% ipython --no-banner

In [1]: import numpy as np

In [2]: from numpy import linalg as LA

In [3]: np.set_printoptions(suppress=True, linewidth=120)

In [4]: M = np.load("case12.npy")

In [5]: print(M.round(2))
[[0.02 0.05 0.12]
 [0.05 0.15 0.36]
 [0.12 0.36 0.83]]

In [6]: print(np.argsort(-LA.norm(M, axis=0).round(6), kind="stable")[:3])
[2 1 0]

In [7]: print(LA.matrix_rank(M, rtol=0.1))
1

In [8]: print(round(LA.norm(M, 2) / LA.norm(M), 2))
1.0

In [9]: K = np.load("x.npy")

In [10]: print(K)
[[0 1 1]
 [1 0 1]
 [1 1 0]]

In [11]: vals, vecs = LA.eig(K)

In [12]: print(np.round(np.sort(LA.eigvals(LA.inv(K))), 2))
[-1.  -1.   0.5]

In [13]: print(vals.round(2))
[-1.  2. -1.]

In [14]: print(np.round(np.sort(LA.eigvals(K @ K)), 2))
[1. 1. 4.]

In [15]: print(round(float(np.prod(vals)), 2))
2.0

In [16]: print(np.round(np.poly(K), 2) + 0)
[ 1.  0. -3. -2.]

In [17]: print(np.round(LA.det(2 * K), 2), round(float(LA.det(K)), 2))
16.0 2.0

In [18]: print(np.round(LA.eigvals(K).sum().real, 2))
-0.0

In [19]: m1 = np.loadtxt("run2.csv", delimiter=",")

In [20]: print(m1.round(2))
[[ 1.    0.    0.    0.  ]
 [ 0.    1.    0.    0.  ]
 [ 0.    0.   -0.71 -0.71]
 [ 0.    0.    0.71 -0.71]]

In [21]: vec = np.array([0, 2, -1, -3])

In [22]: print(LA.norm(m1 @ vec) <= LA.norm(m1, 2) * LA.norm(vec) + 1e-9)
True

In [23]: print(np.round(m1 @ vec, 2))
[0.   2.   2.83 1.41]

In [24]: print(np.round(m1 @ np.ones(4), 2) + 0)
[ 1.    1.   -1.41  0.  ]

In [25]: rng = np.random.default_rng(674)

In [26]: lab = rng.permutation(4)

In [27]: other = m1[:, lab] * rng.choice([-1, 1], 4)

In [28]: print(other.round(2))
[[ 0.    0.    1.   -0.  ]
 [ 1.    0.    0.   -0.  ]
 [ 0.   -0.71  0.    0.71]
 [ 0.    0.71  0.    0.71]]

In [29]: left, _, Vt = LA.svd(m1.T @ other)

In [30]: print(np.round(left @ Vt, 2) + 0)
[[ 0.  0.  1.  0.]
 [ 1.  0.  0.  0.]
 [ 0.  1.  0.  0.]
 [ 0.  0.  0. -1.]]

In [31]: blk = np.stack([m1, -1 * m1, m1[::-1]])

In [32]: print(np.einsum("bij,cij->bc", blk, blk))
[[ 4. -4.  0.]
 [-4.  4.  0.]
 [ 0.  0.  4.]]

In [33]: print(np.round(LA.det(blk), 2))
[1. 1. 1.]

In [34]: A = np.load("sample11.npy")

In [35]: print(A)
[[  0.   0.   2.  -2.]
 [  0.  -2.   8.  -6.]
 [  0.  -4.  14. -10.]
 [  0.  -4.  16. -12.]]

In [36]: proj = np.triu(np.array([[-2, 1, 1, -1], [-1, 0, -1, 0], [2, -2, 1, 2], [2, 2, 0, 2]]), 1) + np.eye(4)

In [37]: other = proj @ A @ LA.inv(proj)

In [38]: print(np.round(np.poly(other), 2) + 0)
[ 1.  0. -4.  0.  0.]

In [39]: print(np.trace(other), np.trace(A))
0.0 0.0

In [40]: print(round(float(LA.det(other)), 2))
0.0

In [41]: print(LA.matrix_rank(other))
2

In [42]: blk = np.stack([A, 5 * A, A[::-1]])

In [43]: print(np.einsum("bij,cij->bc", blk, blk))
[[  840.  4200.   472.]
 [ 4200. 21000.  2360.]
 [  472.  2360.   840.]]

In [44]: print(LA.matrix_rank(blk))
[2 2 2]
